In [1]: import numpy as np

In [2]: from numpy import linalg as LA

In [3]: np.set_printoptions(precision=2, suppress=True, linewidth=140)

In [4]: rnd = lambda a: np.round(a, 2) + 0

In [5]: rng = np.random.default_rng(560)

In [6]: z = rng.integers(0, 2, 10)

In [7]: E = np.triu((z[:, None] == z) & (rng.random((10, 10)) < 0.8), 1).astype(int)

In [8]: E += E.T

In [9]: E
Out[9]: 
array([[0, 0, 1, 0, 0, 1, 0, 0, 0, 0],
       [0, 0, 0, 1, 1, 0, 1, 1, 1, 1],
       [1, 0, 0, 0, 0, 1, 0, 0, 0, 0],
       [0, 1, 0, 0, 1, 0, 1, 0, 1, 1],
       [0, 1, 0, 1, 0, 0, 0, 1, 1, 1],
       [1, 0, 1, 0, 0, 0, 0, 0, 0, 0],
       [0, 1, 0, 1, 0, 0, 0, 1, 1, 1],
       [0, 1, 0, 0, 1, 0, 1, 0, 1, 1],
       [0, 1, 0, 1, 1, 0, 1, 1, 0, 1],
       [0, 1, 0, 1, 1, 0, 1, 1, 1, 0]])

In [10]: np.abs(np.diag(LA.qr(E)[1])) > 1e-9
Out[10]: array([ True,  True,  True,  True,  True,  True, False, False,  True,  True])

In [11]: rnd(np.trace(LA.pinv(E) @ E))
Out[11]: np.float64(8.0)

In [12]: LA.lstsq(E[:-1].T, E[-1])[2]
Out[12]: np.int32(7)

In [13]: rnd(np.sort(LA.eigvals(E).real))
Out[13]: array([-2.  , -1.46, -1.  , -1.  , -1.  , -1.  ,  0.  ,  0.  ,  2.  ,  5.46])

In [14]: E @ E
Out[14]: 
array([[2, 0, 1, 0, 0, 1, 0, 0, 0, 0],
       [0, 6, 0, 4, 4, 0, 4, 4, 5, 5],
       [1, 0, 2, 0, 0, 1, 0, 0, 0, 0],
       [0, 4, 0, 5, 3, 0, 3, 5, 4, 4],
       [0, 4, 0, 3, 5, 0, 5, 3, 4, 4],
       [1, 0, 1, 0, 0, 2, 0, 0, 0, 0],
       [0, 4, 0, 3, 5, 0, 5, 3, 4, 4],
       [0, 4, 0, 5, 3, 0, 3, 5, 4, 4],
       [0, 5, 0, 4, 4, 0, 4, 4, 6, 5],
       [0, 5, 0, 4, 4, 0, 4, 4, 5, 6]])

In [15]: rnd(LA.det(E))
Out[15]: np.float64(0.0)

In [16]: F = np.loadtxt("x.csv", delimiter=",")

In [17]: F
Out[17]: 
array([[ 0.55, -1.  ,  0.01, -0.36, -0.82, -2.13, -1.52],
       [-0.64, -0.24, -0.64,  0.05,  0.06, -1.81, -1.41],
       [ 0.78, -1.62,  1.38,  1.62, -0.86, -1.81, -0.41],
       [-1.15, -0.74,  0.54,  1.23, -0.48,  0.43,  0.56],
       [ 0.61,  0.78,  0.76, -0.1 ,  0.53,  0.11, -2.2 ],
       [-0.21, -0.57, -0.26,  0.4 ,  0.56,  0.02, -0.28],
       [-1.21, -0.56,  0.24, -1.19,  0.29,  0.51,  2.43]])

In [18]: f, r1 = F[4], F[2]

In [19]: rnd(f @ f)
Out[19]: np.float64(6.7)

In [20]: p = (f @ r1) / (f @ f) * f

In [21]: rnd(LA.norm(f + r1) ** 2 + LA.norm(f - r1) ** 2)
Out[21]: np.float64(37.29)

In [22]: LA.matrix_rank(np.outer(f, r1))
Out[22]: np.int64(1)

In [23]: (r1 - p) @ f
Out[23]: np.float64(0.0)

In [24]: rnd(LA.det(F))
Out[24]: np.float64(43.29)

In [25]: np.trace(F)
Out[25]: np.float64(5.9)

In [26]: rnd(np.sort(np.abs(LA.eigvals(F))))
Out[26]: array([0.68, 0.96, 2.2 , 2.2 , 2.26, 2.46, 2.46])

In [27]: rnd((F + F.T) / 2)
Out[27]: 
array([[ 0.55, -0.82,  0.4 , -0.75, -0.1 , -1.17, -1.36],
       [-0.82, -0.24, -1.13, -0.34,  0.42, -1.19, -0.98],
       [ 0.4 , -1.13,  1.38,  1.08, -0.05, -1.04, -0.08],
       [-0.75, -0.34,  1.08,  1.23, -0.29,  0.42, -0.31],
       [-0.1 ,  0.42, -0.05, -0.29,  0.53,  0.34, -0.96],
       [-1.17, -1.19, -1.04,  0.42,  0.34,  0.02,  0.12],
       [-1.36, -0.98, -0.08, -0.31, -0.96,  0.12,  2.43]])

In [28]: rnd((F - F.T) / 2)
Out[28]: 
array([[ 0.  , -0.18, -0.38,  0.39, -0.72, -0.96, -0.16],
       [ 0.18,  0.  ,  0.49,  0.4 , -0.36, -0.62, -0.42],
       [ 0.38, -0.49,  0.  ,  0.54, -0.81, -0.78, -0.32],
       [-0.39, -0.4 , -0.54,  0.  , -0.19,  0.01,  0.88],
       [ 0.72,  0.36,  0.81,  0.19,  0.  , -0.23, -1.25],
       [ 0.96,  0.62,  0.78, -0.01,  0.23,  0.  , -0.4 ],
       [ 0.16,  0.42,  0.32, -0.88,  1.25,  0.4 ,  0.  ]])

In [29]: rnd(F[3] @ F[1])
Out[29]: np.float64(-0.97)

In [30]: rnd(LA.norm(F) ** 2 / LA.norm(F, 2) ** 2)
Out[30]: np.float64(1.95)

In [31]: rnd(LA.norm(F[3] - F[1]))
Out[31]: np.float64(3.53)

In [32]: rnd(LA.norm(F[3], 1)), rnd(LA.norm(F[3], np.inf))
Out[32]: (np.float64(5.13), np.float64(1.23))

In [33]: rnd(LA.norm(F, axis=1))
Out[33]: array([2.99, 2.48, 3.46, 2.1 , 2.59, 0.99, 3.08])

In [34]: rnd(LA.norm(F, "nuc"))
Out[34]: np.float64(15.28)

In [35]: rnd(LA.norm(F, 2))
Out[35]: np.float64(5.0)

In [36]: LA.norm(F, axis=1).argmax()
Out[36]: np.int64(2)
